$ python3 -q
>>> import numpy as np
>>> import numpy.linalg as la
>>> np.set_printoptions(suppress=True, linewidth=120)
>>> feats = np.array([[2.0, 1.0, 0.0, 0.0, 0.0],
...     [0.0, 2.0, 1.0, 0.0, 0.0],
...     [0.0, 0.0, 2.0, 1.0, 0.0],
...     [0.0, 0.0, 0.0, 2.0, 1.0],
...     [0.0, 0.0, 0.0, 0.0, 2.0]])
>>> print(np.round(la.det(feats.T), 2))
32.0
>>> np.einsum("ii->", feats)
np.float64(10.0)
>>> round(float(la.det(2 * feats)), 2), round(la.det(feats), 2)
(1024.0, np.float64(32.0))
>>> np.round(la.det(feats[::-1]), 2)
np.float64(32.0)
>>> np.round(la.eigvals(feats).sum().real, 2)
np.float64(10.0)
>>> np.einsum("ij,ji->", feats, feats)
np.float64(20.0)
>>> E = np.array([[2.05, 0.0, -2.0, -1.0, -1.0],
...     [-1.0, -1.95, 1.0, 0.0, -2.0],
...     [2.0, 1.0, 0.05, 1.0, 0.0],
...     [2.0, 2.0, -2.0, 0.05, -2.0],
...     [2.0, 0.0, -2.0, -1.0, -0.95]])
>>> M2 = la.invert(E)
Traceback (most recent call last):
  File "<python-input-11>", line 1, in <module>
    M2 = la.invert(E)
         ^^^^^^^^^
AttributeError: module 'numpy.linalg' has no attribute 'invert'
>>> M2 = la.inv(E)
>>> print(np.round(la.inv(M2), 2) + 0)
[[ 2.05  0.   -2.   -1.   -1.  ]
 [-1.   -1.95  1.    0.   -2.  ]
 [ 2.    1.    0.05  1.    0.  ]
 [ 2.    2.   -2.    0.05 -2.  ]
 [ 2.    0.   -2.   -1.   -0.95]]
>>> round(float(la.det(E) * la.det(M2)), 2)
1.0
>>> np.round(E @ M2, 2) + 0
array([[1., 0., 0., 0., 0.],
       [0., 1., 0., 0., 0.],
       [0., 0., 1., 0., 0.],
       [0., 0., 0., 1., 0.],
       [0., 0., 0., 0., 1.]])
>>> np.allclose(M2, E.T)
False
>>> W0 = np.array([[18, 9, 18, 16, 8, 16],
...     [45, 0, 9, 40, 0, 8],
...     [27, 27, 36, 24, 24, 32],
...     [8, 4, 8, 16, 8, 16],
...     [20, 0, 4, 40, 0, 8],
...     [12, 12, 16, 24, 24, 32]])
>>> M2 = np.array([[-3, 2], [3, -1], [-2, -1], [0, -1], [1, 1], [-2, -1]])
>>> np.einsum("ij,ij->i", W0, W0)
array([1305, 3770, 4930,  720, 2080, 2720])
>>> np.einsum("ik,kj->ji", W0, M2)
array([[ -87, -169, -112,  -52,  -84,  -72],
       [ -15,   33,  -41,  -20,  -12,  -36]])
>>> M2.T @ W0.T
array([[ -87, -169, -112,  -52,  -84,  -72],
       [ -15,   33,  -41,  -20,  -12,  -36]])
>>> np.einsum("ij->j", W0)
array([130,  52,  91, 160,  64, 112])
>>> la.matrix_rank(W0 @ M2)
np.int64(2)
>>> q, vecs = la.qr(W0[:, :4])[0], la.qr(W0[:, 4:])[0]
>>> sig = la.svd(q.T @ vecs, compute_uv=False)
>>> np.round(la.norm(q @ q.T - vecs @ vecs.T, 2), 2)
np.float64(1.0)
>>> print(sig.round(2))
[0.99 0.93]
>>> (sig > 0.9).sum()
np.int64(2)
>>> q, r_ = la.qr(W0)
>>> print(np.round(np.abs(np.diag(r_)), 2))
[60.71 25.71  4.28 25.04 10.6   1.77]
>>> print(np.round(q @ r_, 2) + 0)
[[18.  9. 18. 16.  8. 16.]
 [45.  0.  9. 40.  0.  8.]
 [27. 27. 36. 24. 24. 32.]
 [ 8.  4.  8. 16.  8. 16.]
 [20.  0.  4. 40.  0.  8.]
 [12. 12. 16. 24. 24. 32.]]
>>> q.shape, r_.shape
((6, 6), (6, 6))
>>> np.trace(q @ q.T)
np.float64(6.0)
>>> round(float(abs(r_[0, 0])), 2), round(float(la.norm(W0[:, 0])), 2)
(60.71, 60.71)
>>> arr = np.array([[4.0, -3.0, -1.0, -1.0],
...     [-3.0, 12.0, 3.0, 3.0],
...     [-1.0, 3.0, 4.0, 1.0],
...     [-1.0, 3.0, 1.0, 4.0]])
>>> # symmetric, so the eigenvalues are real
>>> low = la.cholesky(arr)
>>> low.round(2)
array([[ 2.  ,  0.  ,  0.  ,  0.  ],
       [-1.5 ,  3.12,  0.  ,  0.  ],
       [-0.5 ,  0.72,  1.8 ,  0.  ],
       [-0.5 ,  0.72,  0.13,  1.79]])
>>> np.round(np.diag(low) ** 2, 2)
array([4.  , 9.75, 3.23, 3.21])
